$ python3 -q
>>> import numpy as np
>>> import numpy.linalg as la
>>> np.set_printoptions(suppress=True, linewidth=160)
>>> E = np.array([[1, 0, 0], [2, 2, 0], [1, 1, 0]])
>>> E
array([[1, 0, 0],
       [2, 2, 0],
       [1, 1, 0]])
>>> proj = np.triu(np.array([[-1, -2, 2], [1, -2, 1], [1, 1, 2]]), 1) + np.eye(3)
>>> out = proj @ E @ la.inv(proj)
>>> la.matrix_rank(out)
np.int64(2)
>>> proj @ E - E @ proj
array([[-2.,  0., -2.],
       [ 1.,  5., -6.],
       [ 0.,  2., -3.]])
>>> round(la.det(out), 2)
np.float64(-0.0)
>>> out
array([[ -1.,  -4.,   6.],
       [  3.,   9., -15.],
       [  1.,   3.,  -5.]])
>>> Uu, s, VT = la.svd(E)
>>> s.round(2)
array([3.24, 0.69, 0.  ])
>>> np.argmax(s[:-1] / (s[1:] + 1e-6)) + 1
np.int64(2)
>>> out = Uu[:, :2] @ np.diag(s[:2]) @ VT[:2]
>>> np.round(la.norm(E - out, 2), 2), s[2]
(np.float64(0.0), np.float64(0.0))
>>> round(np.abs(E - out).max(), 2)
np.float64(0.0)
>>> la.matrix_rank(out)
np.int64(2)
>>> la.matrix_rank(E, rtol=0.05)
np.int64(2)
>>> A = np.array([[1.0, 0.5, 0.25, 0.12],
...     [0.5, 1.0, 0.5, 0.25],
...     [0.25, 0.5, 1.0, 0.5],
...     [0.12, 0.25, 0.5, 1.0]])
>>> round(la.det(A.T), 2)
np.float64(0.42)
>>> np.round(la.eigvals(A).sum().real, 2)
np.float64(4.0)
>>> np.kron(np.eye(2, dtype=int), A)
array([[1.  , 0.5 , 0.25, 0.12, 0.  , 0.  , 0.  , 0.  ],
       [0.5 , 1.  , 0.5 , 0.25, 0.  , 0.  , 0.  , 0.  ],
       [0.25, 0.5 , 1.  , 0.5 , 0.  , 0.  , 0.  , 0.  ],
       [0.12, 0.25, 0.5 , 1.  , 0.  , 0.  , 0.  , 0.  ],
       [0.  , 0.  , 0.  , 0.  , 1.  , 0.5 , 0.25, 0.12],
       [0.  , 0.  , 0.  , 0.  , 0.5 , 1.  , 0.5 , 0.25],
       [0.  , 0.  , 0.  , 0.  , 0.25, 0.5 , 1.  , 0.5 ],
       [0.  , 0.  , 0.  , 0.  , 0.12, 0.25, 0.5 , 1.  ]])
>>> np.round(la.det(2 * A), 2), round(float(la.det(A)), 2)
(np.float64(6.75), 0.42)
>>> np.round(np.einsum("ij,ji->", A, A), 2)
np.float64(5.78)
>>> np.round(np.poly(A), 2)
array([ 1.  , -4.  ,  5.11, -2.53,  0.42])
>>> np.round(la.eigvals(A), 2)
array([2.08, 1.  , 0.54, 0.38])
>>> np.round(la.det(A[::-1]), 2)
np.float64(0.42)
>>> ev, vecs = la.eigh(A)
>>> (ev > 1e-8).sum(), (ev < -1e-8).sum()
(np.int64(4), np.int64(0))
>>> np.round(vecs.T @ A @ vecs, 2) + 0
array([[0.38, 0.  , 0.  , 0.  ],
       [0.  , 0.54, 0.  , 0.  ],
       [0.  , 0.  , 1.  , 0.  ],
       [0.  , 0.  , 0.  , 2.08]])
>>> vec = np.ones(4)
>>> for _ in range(4):
...     vec = A @ vec
...     vec /= la.norm(vec)
...     print(round(vec @ A @ vec, 2))
... 
2.08
2.08
2.08
2.08
>>> np.round(la.eigvalsh(A)[-1], 2)
np.float64(2.08)
>>> ev, vecs = la.eigh(A)
>>> vec = np.array([3, -3, 2, -2])
>>> round(float(vec @ A @ vec / (vec @ vec)), 2), round(float(ev[0]), 2), round(float(ev[-1]), 2)
(0.44, 0.38, 2.08)
>>> (np.sign(vecs[:, -1].round(6)) == np.sign(vecs[0, -1].round(6))).astype(int)
array([1, 1, 1, 1])
>>> np.round(vecs * np.sqrt(ev) @ vecs.T, 2)
array([[0.96, 0.25, 0.09, 0.04],
       [0.25, 0.93, 0.24, 0.09],
       [0.09, 0.24, 0.93, 0.25],
       [0.04, 0.09, 0.25, 0.96]])
>>> round(vec @ A @ vec, 2)
np.float64(11.56)
>>> f, v = A[1], A[2]
>>> f @ v
np.float64(1.25)
>>> p = (f @ v) / (f @ f) * f
>>> la.matrix_rank(np.outer(f, v))
np.int64(1)
>>> round(float((v - p) @ f), 2)
-0.0
>>> round(float(la.norm(f + v) ** 2 + la.norm(f - v) ** 2), 2)
6.25
>>> data = np.load("out14.npy")
>>> data
array([[ 2.05, -0.19, -1.04],
       [ 2.  ,  0.07, -1.03],
       [ 1.96,  0.07, -1.  ],
       [ 1.79, -0.07, -1.06],
       [ 1.99,  0.23, -1.  ],
       [ 3.05, -2.97, -2.96],
       [ 2.95, -3.07, -2.82],
       [ 3.08, -3.07, -3.02],
       [ 3.06, -2.86, -2.93],
       [ 2.98, -2.97, -3.12]])
>>> f, v = data[6], data[2]
>>> round(f @ f, 2)
np.float64(26.08)
>>> np.round(f @ v, 2)
np.float64(8.39)
>>> p = (f @ v) / (f @ f) * f
>>> la.matrix_rank(np.outer(f, v))
np.int64(1)
>>> np.round(v - p, 2)
array([ 1.01,  1.06, -0.09])
>>> np.round(np.outer(f, v), 2)
array([[ 5.78,  0.21, -2.95],
       [-6.02, -0.21,  3.07],
       [-5.53, -0.2 ,  2.82]])
>>> round(la.norm(f + v) ** 2 + la.norm(f - v) ** 2, 2)
np.float64(61.85)
>>> out = np.c_[data[:, :1] @ np.array([[4]]), np.array([0, -3, -5, -1, -4, 1, -3, 1, -3, -3])]
>>> out
array([[ 8.2 ,  0.  ],
       [ 8.  , -3.  ],
       [ 7.84, -5.  ],
       [ 7.16, -1.  ],
       [ 7.96, -4.  ],
       [12.2 ,  1.  ],
       [11.8 , -3.  ],
       [12.32,  1.  ],
       [12.24, -3.  ],
       [11.92, -3.  ]])
>>> np.round(la.lstsq(data, out[:, 0])[0], 2) + 0
array([4., 0., 0.])
>>> la.matrix_rank(out)
np.int64(2)
>>> np.round(la.norm(out - data @ la.lstsq(data, out)[0], axis=0), 2) + 0
array([0.  , 5.73])
>>> la.matrix_rank(np.c_[data, out])
np.int64(4)
>>> cen = data - data.mean(axis=0)
>>> vecs = la.svd(cen)[2][:2]
>>> out = cen - cen @ vecs.T @ vecs
>>> np.round((cen @ vecs.T).std(axis=0), 2)
array([1.87, 0.09])
>>> np.round(np.diag(vecs.T @ vecs), 2)
array([0.43, 0.98, 0.59])
>>> np.round(np.cov(cen @ vecs.T, rowvar=False), 2) + 0
array([[3.89, 0.  ],
       [0.  , 0.01]])
>>> np.round(out.std(axis=0), 2)
array([0.05, 0.01, 0.05])
>>> round(la.norm(out) / la.norm(cen), 2)
np.float64(0.04)
>>> arr = np.loadtxt("mat.csv", delimiter=",")
>>> arr
array([[-0.27,  0.6 ,  0.21],
       [-0.08,  0.2 ,  0.06],
       [-0.38,  0.76,  0.29],
       [ 0.45, -0.83, -0.35],
       [-0.41,  0.8 ,  0.32],
       [-0.41,  0.8 ,  0.32],
       [ 0.81, -0.99, -0.69],
       [ 0.  ,  0.  ,  0.  ],
       [ 0.35, -0.72, -0.26],
       [-0.62,  0.95,  0.49],
       [ 0.2 , -0.46, -0.15],
       [ 0.62, -0.95, -0.49],
       [-0.41,  0.8 ,  0.32],
       [-0.27,  0.6 ,  0.21],
       [ 0.2 , -0.46, -0.15],
       [ 0.38, -0.76, -0.29],
       [ 0.  ,  0.  ,  0.  ]])
>>> d = la.norm(arr[:, None] - arr[None], axis=-1)
>>> la.matrix_rank(d ** 2)
np.int64(5)
>>> d[0].round(6).argsort(kind="stable")[:4]
array([ 0, 13,  2,  4])
>>> d[:5, :5].round(2)
array([[0.  , 0.47, 0.21, 1.7 , 0.27],
       [0.47, 0.  , 0.68, 1.23, 0.73],
       [0.21, 0.68, 0.  , 1.9 , 0.06],
       [1.7 , 1.23, 1.9 , 0.  , 1.96],
       [0.27, 0.73, 0.06, 1.96, 0.  ]])
